>>> import numpy as np
>>> np.set_printoptions(precision=2, suppress=True, linewidth=140)
>>> m1 = np.load("layer12.npy")
>>> m1
array([[-4.7, -2. ,  1. , -1. ,  5. ],
       [-1. ,  5.3,  5. ,  3. ,  4. ],
       [-3. ,  2. , -0.7,  5. ,  1. ],
       [-4. ,  4. , -2. ,  1.3, -1. ],
       [-5. , -2. ,  1. , -1. ,  5.3]])
>>> r0 = np.array([1, 6, 3, 2, 4])
>>> B = m1 + np.outer(r0, np.eye(5)[4])
>>> np.linalg.matrix_rank(np.linalg.inv(B) - np.linalg.inv(m1), tol=1e-8)
np.int64(1)
>>> round(float(np.linalg.det(B) / np.linalg.det(m1)), 2), round(1 + np.linalg.solve(m1, r0)[4], 2)
(31.04, np.float64(31.04))
>>> B
array([[-4.7, -2. ,  1. , -1. ,  6. ],
       [-1. ,  5.3,  5. ,  3. , 10. ],
       [-3. ,  2. , -0.7,  5. ,  4. ],
       [-4. ,  4. , -2. ,  1.3,  1. ],
       [-5. , -2. ,  1. , -1. ,  9.3]])
>>> O, vecs = np.linalg.qr(m1[:, :3])[0], np.linalg.qr(m1[:, 3:])[0]
>>> s = np.linalg.svd(O.T @ vecs, compute_uv=False)
>>> round(np.linalg.norm(O @ O.T - vecs @ vecs.T, 2), 2)
np.float64(1.0)
>>> (s > 0.9).sum()
np.int64(1)
>>> B = np.array([[6, 6, 6], [3, 1, 3], [8, 4, 5], [3, 8, 2], [5, 2, 4]])
>>> np.linalg.matrix_rank(np.vstack([m1, B.T]))
np.int64(5)
>>> np.einsum("ij,ij->i", m1, m1)
array([53.09, 79.09, 39.49, 38.69, 59.09])
>>> np.einsum("ij->j", m1)
array([-17.7,   7.3,   4.3,   7.3,  14.3])
>>> rng = np.random.default_rng(24339)
>>> lab = rng.permutation(5)
>>> B = m1[:, lab] * rng.choice([-1, 1], 5)
>>> B
array([[-4.7,  1. ,  5. , -1. ,  2. ],
       [-1. ,  5. ,  4. ,  3. , -5.3],
       [-3. , -0.7,  1. ,  5. , -2. ],
       [-4. , -2. , -1. ,  1.3, -4. ],
       [-5. ,  1. ,  5.3, -1. ,  2. ]])
>>> left, _, Vh = np.linalg.svd(m1.T @ B)
>>> lab
array([0, 2, 4, 3, 1])
>>> print(m1[0] @ m1[4])
56.0
>>> np.linalg.norm(m1, axis=1).argmax()
np.int64(1)
>>> np.linalg.norm(m1, axis=0)
array([8.55, 7.49, 5.61, 6.14, 8.43])
>>> np.round(np.linalg.norm(m1[0], 1), 2), round(np.linalg.norm(m1[0], np.inf), 2)
(np.float64(13.7), np.float64(5.0))
>>> round(float(np.linalg.norm(m1[0] - m1[4])), 2)
0.42
>>> round(float(np.linalg.norm(m1, "nuc")), 2)
30.37
>>> np.linalg.norm(m1, axis=1)
array([7.29, 8.89, 6.28, 6.22, 7.69])
>>> round(float(np.linalg.norm(m1, 2)), 2)
11.68
>>> round(np.linalg.norm(m1, 1), 2), np.round(np.linalg.norm(m1, np.inf), 2)
(np.float64(17.7), np.float64(18.3))
>>> B = np.array([[-3, 2], [4, -4], [-5, -4]])
>>> C = np.array([[0, 0, 2, 2, 0], [2, 2, 3, 5, 0]])
>>> W0 = B @ C + 0.3 * rng.normal(size=(3, 5))
>>> W0
array([[  3.78,   4.2 ,  -0.03,   4.46,   0.34],
       [ -8.36,  -7.67,  -3.75, -12.26,  -0.26],
       [ -7.74,  -8.58, -21.6 , -29.69,  -0.26]])
>>> r0 = np.array([-3, -3, 3])
>>> np.cross(W0[2, :3], W0[1, :3])
array([-133.57,  151.56,  -12.36])
>>> np.correlate(W0[2], W0[1], "full")
array([  2.03,  97.17, 139.91, 364.23, 575.72, 351.89, 409.34, 250.18,   2.14])
>>> B = W0 + rng.integers(-2, 3, (3, 2)) @ rng.integers(-2, 3, (2, 5))
>>> B
array([[  1.78,   3.2 ,   0.97,   5.46,   1.34],
       [-12.36,  -3.67,  -1.75, -16.26,  -0.26],
       [ -7.74, -14.58, -21.6 , -23.69,   1.74]])
>>> print(B - W0)
[[-2. -1.  1.  1.  1.]
 [-4.  4.  2. -4.  0.]
 [ 0. -6.  0.  6.  2.]]
>>> B = np.array([[-3, -2, 1], [0, 2, 3], [-3, 1, -3], [3, 3, -1], [2, -1, -3]])
>>> np.einsum("ij,ij->i", W0, W0)
array([  51.94,  293.25, 1481.95])
>>> np.vstack([W0, B.T]).shape
(6, 5)
>>> np.linalg.matrix_rank(W0 @ B)
np.int64(3)
>>> B.T @ W0.T
array([[   2.81,   -0.99,   -1.57],
       [  13.83,  -38.9 , -112.11],
       [  11.01,   -7.08,   61.78]])
>>> np.einsum("ik,kj->ij", W0, B)
array([[   2.81,   13.83,   11.01],
       [  -0.99,  -38.9 ,   -7.08],
       [  -1.57, -112.11,   61.78]])
>>> data = np.loadtxt("arr.csv", delimiter=",")
>>> data
array([[ -4.16,   2.01,   2.51],
       [-10.17,   4.71,   5.15],
       [ -1.81,   1.65,   0.77],
       [ -5.61,   2.67,   3.08],
       [ -0.12,   0.28,  -0.26]])
>>> B = np.linalg.inv(m1)
>>> np.allclose(B, m1.T)
False
>>> np.linalg.inv(B)
array([[-4.7, -2. ,  1. , -1. ,  5. ],
       [-1. ,  5.3,  5. ,  3. ,  4. ],
       [-3. ,  2. , -0.7,  5. ,  1. ],
       [-4. ,  4. , -2. ,  1.3, -1. ],
       [-5. , -2. ,  1. , -1. ,  5.3]])
>>> print(np.round(np.linalg.cond(m1), 2))
292.43
>>> round(np.linalg.slogdet(m1)[0], 2)
np.float64(-1.0)
>>> vec = np.array([4, -5, 2])
>>> y = data @ vec
>>> np.linalg.solve(data.T @ data, data.T @ y)
array([ 4., -5.,  2.])
>>> print(y)
[-21.67 -53.93 -13.95 -29.63  -2.4 ]
>>> y = y + 0.05 * rng.normal(size=5)
>>> y
array([-21.75, -53.92, -13.93, -29.63,  -2.4 ])
>>> b, *_ = np.linalg.lstsq(data, y)
>>> b
array([ 3.93, -5.01,  1.88])
>>> [round(float(np.linalg.norm(np.linalg.solve(data.T @ data + lam * np.eye(3), data.T @ y))), 2) for lam in (0, 1, 10, 100)]
[6.65, 4.77, 4.19, 3.05]
>>> round(float(np.linalg.norm(y - data @ b)), 2)
0.06
>>> b.round()
array([ 4., -5.,  2.])
>>> left, s, Vh = np.linalg.svd(W0)
>>> s
array([41.78,  9.01,  0.59])
>>> np.argmax(s[:-1] / (s[1:] + 1e-6)) + 1
np.int64(2)
>>> B = left[:, :2] @ np.diag(s[:2]) @ Vh[:2]
>>> np.linalg.matrix_rank(W0, rtol=0.05)
np.int64(2)
>>> np.round(np.linalg.norm(W0 - B) / np.linalg.norm(W0), 2)
np.float64(0.01)
>>> round(float(np.abs(W0 - B).max()), 2)
0.36
>>> left, s, Vh = np.linalg.svd(data)
>>> s
array([15.29,  0.85,  0.4 ])
>>> np.argmax(s[:-1] / (s[1:] + 1e-6)) + 1
np.int64(1)
>>> B = left[:, :1] @ np.diag(s[:1]) @ Vh[:1]
>>> round(np.linalg.norm(data - B) / np.linalg.norm(data), 2)
np.float64(0.06)
>>> np.linalg.matrix_rank(data, rtol=0.05)
np.int64(2)
>>> lab = rng.permutation(3)
>>> B = data[:, lab] * rng.choice([-1, 1], 3)
>>> B
array([[ -2.51,  -4.16,  -2.01],
       [ -5.15, -10.17,  -4.71],
       [ -0.77,  -1.81,  -1.65],
       [ -3.08,  -5.61,  -2.67],
       [  0.26,  -0.12,  -0.28]])
>>> left, _, Vh = np.linalg.svd(data.T @ B)
>>> np.round(np.linalg.lstsq(data, B)[0], 2) + 0
array([[ 0.,  1.,  0.],
       [ 0.,  0., -1.],
       [-1.,  0.,  0.]])
>>> feats = np.loadtxt("sample11.csv", delimiter=",")
>>> print(feats)
[[ -0.4    9.02  20.15 -10.04 -19.76 -15.36]
 [ -0.54 -17.94 -35.87  18.38  35.98  27.14]
 [  1.09  10.18  20.23  -9.62 -19.72 -15.12]
 [  0.27   6.24  11.72  -6.18 -11.55  -8.86]]
>>> left, s, Vh = np.linalg.svd(feats)
>>> print(s)
[82.71  1.42  0.78  0.3 ]
>>> B = left[:, :1] @ np.diag(s[:1]) @ Vh[:1]
>>> np.round(np.linalg.norm(feats - B) / np.linalg.norm(feats), 2)
np.float64(0.02)
>>> print(np.round(np.abs(feats - B).max(), 2))
0.81
>>> round(float(np.linalg.norm(feats - B, 2)), 2), np.round(s[1], 2)
(1.42, np.float64(1.42))
>>> K = np.array([[2.0, 1.0, 0.0, 0.0],
...     [0.0, 2.0, 1.0, 0.0],
...     [0.0, 0.0, 2.0, 1.0],
...     [0.0, 0.0, 0.0, 2.0]])
>>> np.round(np.linalg.norm(K, "nuc"), 2)
np.float64(8.38)
>>> np.round(np.linalg.norm(K[3], 1), 2), round(float(np.linalg.norm(K[3], np.inf)), 2)
(np.float64(2.0), 2.0)
>>> np.linalg.norm(K, axis=0)
array([2.  , 2.24, 2.24, 2.24])
>>> np.linalg.norm(K, axis=1).argmax()
np.int64(0)
>>> round(float(np.linalg.norm(K, 1)), 2), np.round(np.linalg.norm(K, np.inf), 2)
(3.0, np.float64(3.0))
>>> round(np.linalg.norm(K) ** 2 / np.linalg.norm(K, 2) ** 2, 2)
np.float64(2.34)
>>> K[3] @ K[1]
np.float64(0.0)
